% python3 -q
>>> import numpy as np
>>> from numpy import linalg as LA
>>> np.set_printoptions(precision=2, suppress=True, linewidth=100, legacy="1.25")
>>> def rd(a):
...     return np.round(a, 2) + 0
... 
>>> X = np.load("case17.npy")
>>> X
array([[-2.38,  0.8 , -3.83, -1.81],
       [ 1.21, -0.39,  1.9 ,  0.9 ],
       [-3.61,  1.19, -5.66, -2.75],
       [ 0.02,  0.  , -0.01, -0.03],
       [-3.6 ,  1.23, -5.68, -2.7 ],
       [-1.2 ,  0.42, -1.91, -0.91],
       [ 3.59, -1.2 ,  5.69,  2.67],
       [ 1.18, -0.4 ,  1.91,  0.88],
       [-0.03,  0.03,  0.01,  0.03],
       [ 1.2 , -0.42,  1.91,  0.93],
       [ 3.58, -1.19,  5.67,  2.69],
       [ 0.02,  0.  ,  0.  ,  0.03],
       [ 1.2 , -0.44,  1.89,  0.91],
       [ 2.41, -0.8 ,  3.81,  1.8 ],
       [ 2.38, -0.82,  3.8 ,  1.77],
       [-2.4 ,  0.78, -3.79, -1.8 ],
       [ 1.23, -0.4 ,  1.89,  0.91],
       [-1.22,  0.42, -1.9 , -0.91],
       [-1.21,  0.39, -1.92, -0.92],
       [ 0.01, -0.02,  0.06,  0.01],
       [ 2.38, -0.78,  3.8 ,  1.8 ],
       [ 1.22, -0.4 ,  1.93,  0.92],
       [-2.4 ,  0.76, -3.78, -1.79],
       [ 2.43, -0.8 ,  3.79,  1.77],
       [ 2.37, -0.79,  3.8 ,  1.82],
       [-0.01, -0.01,  0.02,  0.01],
       [ 3.61, -1.2 ,  5.69,  2.7 ],
       [ 2.4 , -0.8 ,  3.79,  1.82],
       [ 2.4 , -0.79,  3.78,  1.79],
       [ 0.  ,  0.  , -0.03,  0.  ],
       [-1.21,  0.38, -1.89, -0.89],
       [ 1.19, -0.44,  1.91,  0.9 ],
       [ 1.19, -0.43,  1.94,  0.88],
       [-1.16,  0.39, -1.89, -0.91],
       [-0.01,  0.02,  0.  ,  0.  ],
       [ 2.41, -0.84,  3.81,  1.79],
       [ 3.58, -1.22,  5.7 ,  2.7 ],
       [ 1.23, -0.41,  1.89,  0.92],
       [-3.58,  1.2 , -5.75, -2.68],
       [ 2.4 , -0.79,  3.81,  1.78],
       [ 3.58, -1.19,  5.72,  2.71],
       [-3.58,  1.21, -5.69, -2.73],
       [ 0.01,  0.01, -0.01, -0.06],
       [ 1.19, -0.42,  1.88,  0.87],
       [-2.43,  0.79, -3.79, -1.8 ],
       [-0.03, -0.02,  0.01, -0.03],
       [ 2.39, -0.8 ,  3.79,  1.81]])
>>> x = np.array([8, 6, 4, 4])
>>> target = X @ x
>>> coef, lr = np.zeros(4), 1 / LA.norm(X, 2) ** 2
>>> for i in range(200):
...     coef -= lr * X.T @ (X @ coef - target)
...     if i % 50 == 0: print(i, round(LA.norm(X @ coef - target), 2))
... 
0 1.14
50 1.13
100 1.13
150 1.13
>>> rd(coef)
array([ 3.68, -1.2 ,  5.79,  2.76])
>>> rd(LA.cond(X))
266.34
>>> basis = X[[43, 15]].astype(float)
>>> for _ in range(3):
...     lab = LA.norm(X[:, None] - basis, axis=-1).argmin(axis=1)
...     basis = np.array([X[lab == j].mean(axis=0) for j in range(2)])
... 
>>> lab
array([1, 0, 1, 0, 1, 1, 0, 0, 0, 0, 0, 0, 0, 0, 0, 1, 0, 1, 1, 0, 0, 0, 1, 0, 0, 0, 0, 0, 0, 0, 1,
       0, 0, 1, 0, 0, 0, 0, 1, 0, 0, 1, 0, 0, 1, 0, 0])
>>> rd(basis)
array([[ 1.59, -0.53,  2.52,  1.19],
       [-2.31,  0.77, -3.65, -1.74]])
>>> np.abs(basis[1] - basis[0]).argmax()
2
>>> np.bincount(lab)
array([34, 13])
>>> A2 = np.c_[X[:, :3] @ np.array([[9, 4, 1], [9, 3, 4], [0, 0, 7]]), np.array([-2, 0, 3, 2, 3, 2, 0, 1, 0, 0, 2, 3, -3, 3, 0, 3, -2, -3, 1, -2, 0, 0, -2, 2, -1, -2, -2, 3, 0, -1, 3, 2, -1, 1, 2, -2, -2, 1, 2, 0, 2, 2, -3, 3, -3, -1, -2])]
>>> rd(A2)
array([[-14.22,  -7.12, -25.99,  -2.  ],
       [  7.38,   3.67,  12.95,   0.  ],
       [-21.78, -10.87, -38.47,   3.  ],
       [  0.18,   0.08,  -0.05,   2.  ],
       [-21.33, -10.71, -38.44,   3.  ],
       [ -7.02,  -3.54, -12.89,   2.  ],
       [ 21.51,  10.76,  38.62,   0.  ],
       [  7.02,   3.52,  12.95,   1.  ],
       [  0.  ,  -0.03,   0.16,   0.  ],
       [  7.02,   3.54,  12.89,   0.  ],
       [ 21.51,  10.75,  38.51,   2.  ],
       [  0.18,   0.08,   0.02,   3.  ],
       [  6.84,   3.48,  12.67,  -3.  ],
       [ 14.49,   7.24,  25.88,   3.  ],
       [ 14.04,   7.06,  25.7 ,   0.  ],
       [-14.58,  -7.26, -25.81,   3.  ],
       [  7.47,   3.72,  12.86,  -2.  ],
       [ -7.2 ,  -3.62, -12.84,  -3.  ],
       [ -7.38,  -3.67, -13.09,   1.  ],
       [ -0.09,  -0.02,   0.35,  -2.  ],
       [ 14.4 ,   7.18,  25.86,   0.  ],
       [  7.38,   3.68,  13.13,   0.  ],
       [-14.76,  -7.32, -25.82,  -2.  ],
       [ 14.67,   7.32,  25.76,   2.  ],
       [ 14.22,   7.11,  25.81,  -1.  ],
       [ -0.18,  -0.07,   0.09,  -2.  ],
       [ 21.69,  10.84,  38.64,  -2.  ],
       [ 14.4 ,   7.2 ,  25.73,   3.  ],
       [ 14.49,   7.23,  25.7 ,   0.  ],
       [  0.  ,   0.  ,  -0.21,  -1.  ],
       [ -7.47,  -3.7 , -12.92,   3.  ],
       [  6.75,   3.44,  12.8 ,   2.  ],
       [  6.84,   3.47,  13.05,  -1.  ],
       [ -6.93,  -3.47, -12.83,   1.  ],
       [  0.09,   0.02,   0.07,   2.  ],
       [ 14.13,   7.12,  25.72,  -2.  ],
       [ 21.24,  10.66,  38.6 ,  -2.  ],
       [  7.38,   3.69,  12.82,   1.  ],
       [-21.42, -10.72, -39.03,   2.  ],
       [ 14.49,   7.23,  25.91,   0.  ],
       [ 21.51,  10.75,  38.86,   2.  ],
       [-21.33, -10.69, -38.57,   2.  ],
       [  0.18,   0.07,  -0.02,  -3.  ],
       [  6.93,   3.5 ,  12.67,   3.  ],
       [-14.76,  -7.35, -25.8 ,  -3.  ],
       [ -0.45,  -0.18,  -0.04,  -1.  ],
       [ 14.31,   7.16,  25.72,  -2.  ]])
>>> LA.matrix_rank(np.c_[X, A2])
5
>>> rd(LA.norm(A2 - X @ LA.lstsq(X, A2)[0], axis=0))
array([ 0.  ,  0.  ,  0.  , 13.35])
>>> LA.matrix_rank(A2)
4
